% ipython --no-banner

In [1]: import numpy as np

In [2]: np.set_printoptions(precision=2, suppress=True, linewidth=160, floatmode="fixed")

In [3]: rnd = lambda a: np.round(a, 2) + 0

In [4]: sig = 3 * 0.2 ** np.arange(3)

In [5]: rng = np.random.default_rng(47)

In [6]: M = rng.normal(size=(23, 3)) * rng.permutation(sig)

In [7]: print(rnd(M))
[[-2.00  0.06 -0.23]
 [-5.82 -0.85 -0.10]
 [-2.20 -0.27 -0.02]
 [-2.62  0.00  0.07]
 [ 0.82  0.53  0.22]
 [-1.89  0.96 -0.13]
 [-0.19  0.61  0.16]
 [ 2.07  0.43  0.16]
 [ 0.29  0.42 -0.08]
 [-4.65 -1.29  0.18]
 [ 1.98 -0.32 -0.08]
 [-1.74 -0.73 -0.11]
 [-1.39  0.62  0.04]
 [-4.75  0.68  0.10]
 [ 0.43  0.02  0.06]
 [ 0.41 -0.46  0.22]
 [ 2.66  0.23 -0.10]
 [-3.34  0.55  0.04]
 [ 1.55 -0.62  0.00]
 [-3.65 -0.26 -0.01]
 [ 4.11 -0.44 -0.13]
 [ 1.66  0.44 -0.18]
 [ 1.76  0.66 -0.04]]

In [8]: # column 0 dominates

In [9]: q, vecs = np.linalg.qr(M[:, :2])[0], np.linalg.qr(M[:, 2:])[0]

In [10]: sig = np.linalg.svd(q.T @ vecs, compute_uv=False)

In [11]: (sig > 0.9).sum()
Out[11]: np.int64(0)

In [12]: print(rnd(np.linalg.norm(q @ q.T - vecs @ vecs.T, 2)))
1.0

In [13]: W0 = np.array([[4, 10, 10, 9, 12, 8, 15, 8],
    ...:     [10, 14, 3, 9, 5, 16, 4, 10],
    ...:     [10, 3, 16, 14, 14, 2, 3, 12],
    ...:     [9, 9, 14, 16, 7, 15, 7, 6],
    ...:     [12, 5, 14, 7, 6, 10, 15, 6],
    ...:     [8, 16, 2, 15, 10, 4, 5, 9],
    ...:     [15, 4, 3, 7, 15, 5, 2, 9],
    ...:     [8, 10, 12, 6, 6, 9, 9, 18]])

In [14]: # symmetric

In [15]: rnd(np.linalg.eigvalsh(W0).min())
Out[15]: np.float64(-18.11)

In [16]: vec = np.array([8, 9, 8, 1, 4, 6, 4, 9])

In [17]: target = W0 @ vec

In [18]: target
Out[18]: array([439, 461, 437, 481, 458, 404, 366, 532])

In [19]: print(rnd(np.linalg.solve(W0, W0[:, 4])))
[0.00 0.00 0.00 0.00 1.00 0.00 0.00 0.00]

In [20]: rnd(np.linalg.solve(W0.T, W0[7]))
Out[20]: array([0.00, 0.00, 0.00, 0.00, 0.00, 0.00, 0.00, 1.00])

In [21]: theta = np.radians(36)

In [22]: Rm = np.eye(8)

In [23]: Rm[7, 7] = Rm[2, 2] = np.cos(theta)

In [24]: Rm[7, 2], Rm[2, 7] = -np.sin(theta), np.sin(theta)

In [25]: rnd(Rm)
Out[25]: 
array([[ 1.00,  0.00,  0.00,  0.00,  0.00,  0.00,  0.00,  0.00],
       [ 0.00,  1.00,  0.00,  0.00,  0.00,  0.00,  0.00,  0.00],
       [ 0.00,  0.00,  0.81,  0.00,  0.00,  0.00,  0.00,  0.59],
       [ 0.00,  0.00,  0.00,  1.00,  0.00,  0.00,  0.00,  0.00],
       [ 0.00,  0.00,  0.00,  0.00,  1.00,  0.00,  0.00,  0.00],
       [ 0.00,  0.00,  0.00,  0.00,  0.00,  1.00,  0.00,  0.00],
       [ 0.00,  0.00,  0.00,  0.00,  0.00,  0.00,  1.00,  0.00],
       [ 0.00,  0.00, -0.59,  0.00,  0.00,  0.00,  0.00,  0.81]])

In [26]: M2 = W0 @ Rm.T

In [27]: print(rnd(np.abs(M2 - W0).max(axis=0)))
[ 0.00  0.00  8.29  0.00  0.00  0.00  0.00 11.70]

In [28]: np.allclose(W0 @ W0.T, M2 @ M2.T)
Out[28]: True

In [29]: K = np.loadtxt("run16.csv", delimiter=",")

In [30]: rnd(K)
Out[30]: 
array([[-0.30, -0.50, -0.10,  0.68, -0.44],
       [-0.12, -0.45, -0.68, -0.14,  0.55],
       [ 0.00,  0.54, -0.72,  0.00, -0.44],
       [-0.61, -0.21,  0.08, -0.66, -0.38],
       [-0.73,  0.46,  0.09,  0.29,  0.41]])

In [31]: # columns are unit length and at right angles

In [32]: print(rnd(K @ K.T))
[[1.00 0.00 0.00 0.00 0.00]
 [0.00 1.00 0.00 0.00 0.00]
 [0.00 0.00 1.00 0.00 0.00]
 [0.00 0.00 0.00 1.00 0.00]
 [0.00 0.00 0.00 0.00 1.00]]

In [33]: rnd(K.T @ K)
Out[33]: 
array([[1.00, 0.00, 0.00, 0.00, 0.00],
       [0.00, 1.00, 0.00, 0.00, 0.00],
       [0.00, 0.00, 1.00, 0.00, 0.00],
       [0.00, 0.00, 0.00, 1.00, 0.00],
       [0.00, 0.00, 0.00, 0.00, 1.00]])

In [34]: print(rnd(np.linalg.det(2 * K)), rnd(np.linalg.det(K)))
32.0 1.0

In [35]: rnd(np.linalg.det(K[::-1]))
Out[35]: np.float64(1.0)

In [36]: rnd(np.einsum("ii->", K))
Out[36]: np.float64(-1.73)

In [37]: lab = rng.permutation(5)

In [38]: print(lab)
[3 0 4 1 2]

In [39]: M2 = K[lab][:, lab]

In [40]: rnd(np.linalg.det(M2)), rnd(np.linalg.det(K[lab]))
Out[40]: (np.float64(1.0), np.float64(-1.0))

In [41]: f = np.array([2, -5, -4, 5, -4])

In [42]: M2 = K + np.outer(f, np.eye(5)[1])

In [43]: np.linalg.matrix_rank(M2 - K)
Out[43]: np.int64(1)

In [44]: rnd(M2)
Out[44]: 
array([[-0.30,  1.50, -0.10,  0.68, -0.44],
       [-0.12, -5.45, -0.68, -0.14,  0.55],
       [ 0.00, -3.46, -0.72,  0.00, -0.44],
       [-0.61,  4.79,  0.08, -0.66, -0.38],
       [-0.73, -3.54,  0.09,  0.29,  0.41]])

In [45]: vec = np.array([7, -2, 5, -9, 7])

In [46]: rnd(np.linalg.norm(vec)), rnd(np.linalg.norm(K @ vec))
Out[46]: (np.float64(14.42), np.float64(14.42))

In [47]: A = np.loadtxt("sample0.csv", delimiter=",")

In [48]: print(A)
[[ 8.19  5.43 11.04]
 [ 8.02  2.75  7.69]
 [ 5.82  2.62  7.53]
 [ 7.28  1.52  6.16]
 [ 9.28 -0.67  3.41]
 [ 5.15  7.32 13.40]
 [13.40 -1.14  2.82]
 [ 1.07  6.62 12.52]
 [ 5.35  6.84 12.80]
 [ 9.79 -1.91  1.86]
 [ 8.56  4.61 10.01]
 [ 6.33 -0.03  4.22]
 [ 1.14 10.26 17.07]
 [ 0.06  5.66 11.33]
 [-1.58  7.83 14.04]
 [ 6.86  1.69  6.36]
 [ 9.78 -3.81 -0.52]
 [15.37 -0.64  3.46]
 [ 7.25  5.84 11.55]
 [11.14  0.52  4.90]
 [ 3.31  0.94  5.43]
 [ 1.37  5.14 10.68]
 [ 0.82  0.35  4.68]
 [ 5.74  4.77 10.21]
 [ 1.25 -0.32  3.85]
 [ 9.14  4.05  9.32]
 [ 2.37  4.98 10.47]
 [ 3.10 -3.23  0.21]
 [ 6.26 -5.86 -3.07]
 [ 6.10  0.44  4.80]
 [10.34  4.63 10.04]
 [ 2.59 -1.19  2.77]
 [ 3.88  3.45  8.56]
 [ 3.60  3.58  8.73]
 [ 3.97  0.18  4.47]
 [ 2.15  0.06  4.33]
 [ 4.30  1.54  6.18]]

In [49]: M2 = np.c_[A[:, :1] @ np.array([[-2]]), np.array([-3, -2, 1, -3, 3, 1, 1, 1, 1, -3, -3, 1, -2, 3, 2, -3, 2, 0, 2, -1, 3, -2, -1, -1, 1, 2, -2, -3, -1, -1, -1, -2, -1, 1, 0, 0, 2])]

In [50]: print(M2)
[[-16.38  -3.00]
 [-16.04  -2.00]
 [-11.64   1.00]
 [-14.56  -3.00]
 [-18.56   3.00]
 [-10.30   1.00]
 [-26.80   1.00]
 [ -2.14   1.00]
 [-10.70   1.00]
 [-19.58  -3.00]
 [-17.12  -3.00]
 [-12.66   1.00]
 [ -2.28  -2.00]
 [ -0.12   3.00]
 [  3.16   2.00]
 [-13.72  -3.00]
 [-19.56   2.00]
 [-30.74   0.00]
 [-14.50   2.00]
 [-22.28  -1.00]
 [ -6.62   3.00]
 [ -2.74  -2.00]
 [ -1.64  -1.00]
 [-11.48  -1.00]
 [ -2.50   1.00]
 [-18.28   2.00]
 [ -4.74  -2.00]
 [ -6.20  -3.00]
 [-12.52  -1.00]
 [-12.20  -1.00]
 [-20.68  -1.00]
 [ -5.18  -2.00]
 [ -7.76  -1.00]
 [ -7.20   1.00]
 [ -7.94   0.00]
 [ -4.30   0.00]
 [ -8.60   2.00]]

In [51]: np.linalg.matrix_rank(np.c_[A, M2])
Out[51]: np.int64(4)

In [52]: rnd(np.linalg.lstsq(A, M2[:, 0])[0])
Out[52]: array([-2.00,  0.00,  0.00])

In [53]: rnd(np.linalg.norm(M2 - A @ np.linalg.lstsq(A, M2)[0], axis=0))
Out[53]: array([ 0.00, 11.53])

In [54]: Ac = (A - A.mean(axis=0)) / A.std(axis=0)

In [55]: rnd(Ac.std(axis=0))
Out[55]: array([1.00, 1.00, 1.00])

In [56]: np.argwhere(np.abs(Ac) > 2)
Out[56]: 
array([[ 6,  0],
       [12,  1],
       [12,  2],
       [17,  0],
       [28,  1],
       [28,  2]])

In [57]: b = np.linalg.lstsq(np.delete(Ac, 1, axis=1), Ac[:, 1])[0]

In [58]: rnd(1 - np.var(Ac[:, 1] - np.delete(Ac, 1, axis=1) @ b))
Out[58]: np.float64(1.0)

In [59]: np.abs(b).argmax()
Out[59]: np.int64(1)

In [60]: print(rnd(b))
[0.00 1.00]

In [61]: def softmax(z):
    ...:     e = np.exp(z - z.max(axis=-1, keepdims=True))
    ...:     return e / e.sum(axis=-1, keepdims=True)
    ...: 

In [62]: rnd(softmax(10 * K[4]))
Out[62]: array([0.00, 0.55, 0.01, 0.10, 0.33])

In [63]: rnd(softmax(K[4] + 3))
Out[63]: array([0.08, 0.26, 0.18, 0.22, 0.25])

In [64]: scores = K @ K.T / np.sqrt(5)

In [65]: rnd(softmax(scores))
Out[65]: 
array([[0.28, 0.18, 0.18, 0.18, 0.18],
       [0.18, 0.28, 0.18, 0.18, 0.18],
       [0.18, 0.18, 0.28, 0.18, 0.18],
       [0.18, 0.18, 0.18, 0.28, 0.18],
       [0.18, 0.18, 0.18, 0.18, 0.28]])

In [66]: rnd(softmax(scores + np.triu(np.full(scores.shape, -np.inf), 1)))
Out[66]: 
array([[1.00, 0.00, 0.00, 0.00, 0.00],
       [0.39, 0.61, 0.00, 0.00, 0.00],
       [0.28, 0.28, 0.44, 0.00, 0.00],
       [0.22, 0.22, 0.22, 0.34, 0.00],
       [0.18, 0.18, 0.18, 0.18, 0.28]])

In [67]: C = A[[8, 11]].astype(float)

In [68]: for _ in range(7):
    ...:     lab = np.linalg.norm(A[:, None] - C, axis=-1).argmin(axis=1)
    ...:     C = np.array([A[lab == j].mean(axis=0) for j in range(2)])
    ...: 

In [69]: lab
Out[69]: array([0, 1, 1, 1, 1, 0, 1, 0, 0, 1, 0, 1, 0, 0, 0, 1, 1, 1, 0, 1, 1, 0, 1, 0, 1, 0, 0, 1, 1, 1, 0, 1, 0, 0, 1, 1, 1])

In [70]: print(rnd(C[1] - C[0]))
[ 2.04 -5.98 -7.48]

In [71]: arr = np.array([[0, 4, -3, -1], [-4, 0, -6, -2], [3, 6, 0, -5], [1, 2, 5, 0]])

In [72]: # skew, so no eigenvalue has a real part

In [73]: vec = np.array([0, -2, -1, 3])

In [74]: rnd(np.linalg.svd(arr, compute_uv=False))
Out[74]: array([9.29, 9.29, 2.15, 2.15])

In [75]: rnd(np.linalg.eigvals(arr).real)
Out[75]: array([0.00, 0.00, 0.00, 0.00])

In [76]: q = np.linalg.solve(np.eye(4) - arr, np.eye(4) + arr)

In [77]: rnd(np.linalg.det(q))
Out[77]: np.float64(1.0)

In [78]: rnd(q @ q.T)
Out[78]: 
array([[1.00, 0.00, 0.00, 0.00],
       [0.00, 1.00, 0.00, 0.00],
       [0.00, 0.00, 1.00, 0.00],
       [0.00, 0.00, 0.00, 1.00]])

In [79]: W = np.array([[1, 1, 1, 1], [1, 0, 0, 1], [2, 3, 0, 1], [1, 1, 2, 1], [0, 0, 0, 3]])

In [80]: b = np.array([-3, 2, 2, 1])

In [81]: hid = np.maximum(K @ W + b, 0)

In [82]: (hid > 0).astype(int)
Out[82]: 
array([[0, 1, 1, 0],
       [0, 0, 1, 1],
       [0, 0, 1, 0],
       [0, 1, 1, 0],
       [0, 1, 1, 1]])

In [83]: C = np.array([[0, 1], [4, 1], [8, 3], [8, 4]])

In [84]: rnd(hid @ C)
Out[84]: 
array([[32.62, 11.20],
       [22.94,  9.86],
       [15.96,  5.99],
       [ 4.39,  1.17],
       [41.02, 16.80]])

In [85]: W @ C
Out[85]: 
array([[20,  9],
       [ 8,  5],
       [20,  9],
       [28, 12],
       [24, 12]])

In [86]: (hid @ C).round(6).argmax(axis=1)
Out[86]: array([0, 0, 0, 0, 0])

In [87]: blk = np.stack([arr, 2 * arr, arr[::-1]])

In [88]: blk.shape
Out[88]: (3, 4, 4)

In [89]: np.linalg.matrix_rank(blk.reshape(3, -1))
Out[89]: np.int64(2)

In [90]: rnd(np.linalg.norm(blk, axis=(1, 2)))
Out[90]: array([13.49, 26.98, 13.49])

In [91]: print(blk.sum(axis=0))
[[  1  14  -4  -3]
 [ -9   6 -18 -11]
 [  5  18  -6 -17]
 [  3  10  12  -1]]

In [92]: np.linalg.matrix_rank(blk)
Out[92]: array([4, 4, 4])

In [93]: rnd(np.linalg.eigvals(arr).sum().real)
Out[93]: np.float64(0.0)

In [94]: J = np.load("x.npy")

In [95]: J
Out[95]: 
array([[ 1,  0,  0,  0,  0,  0,  0],
       [ 0,  1,  0,  0,  0,  0,  0],
       [ 0, -1,  1,  0,  0,  0,  0],
       [-1, -2, -2,  1,  0,  0,  0],
       [-2,  3,  1,  1,  1,  0,  0],
       [ 3,  0, -1, -3, -3,  1,  0],
       [-2,  0, -2,  0,  3,  2,  1]])

In [96]: # triangular

In [97]: vec = np.array([-3, -3, -4, -2, 1, -2, 5])

In [98]: a = np.maximum(J @ vec, 0)

In [99]: print(rnd(np.tanh(J @ vec)))
[-1.00 -1.00 -0.76  1.00 -1.00 -1.00  1.00]

In [100]: print(a)
[ 0  0  0 15  0  0 18]

In [101]: print(J * (a > 1e-9)[:, None])
[[ 0  0  0  0  0  0  0]
 [ 0  0  0  0  0  0  0]
 [ 0  0  0  0  0  0  0]
 [-1 -2 -2  1  0  0  0]
 [ 0  0  0  0  0  0  0]
 [ 0  0  0  0  0  0  0]
 [-2  0 -2  0  3  2  1]]

In [102]: np.maximum(J @ (3 * vec), 0)
Out[102]: array([ 0,  0,  0, 45,  0,  0, 54])

In [103]: J.T @ a
Out[103]: array([-51, -30, -66,  15,  54,  36,  18])
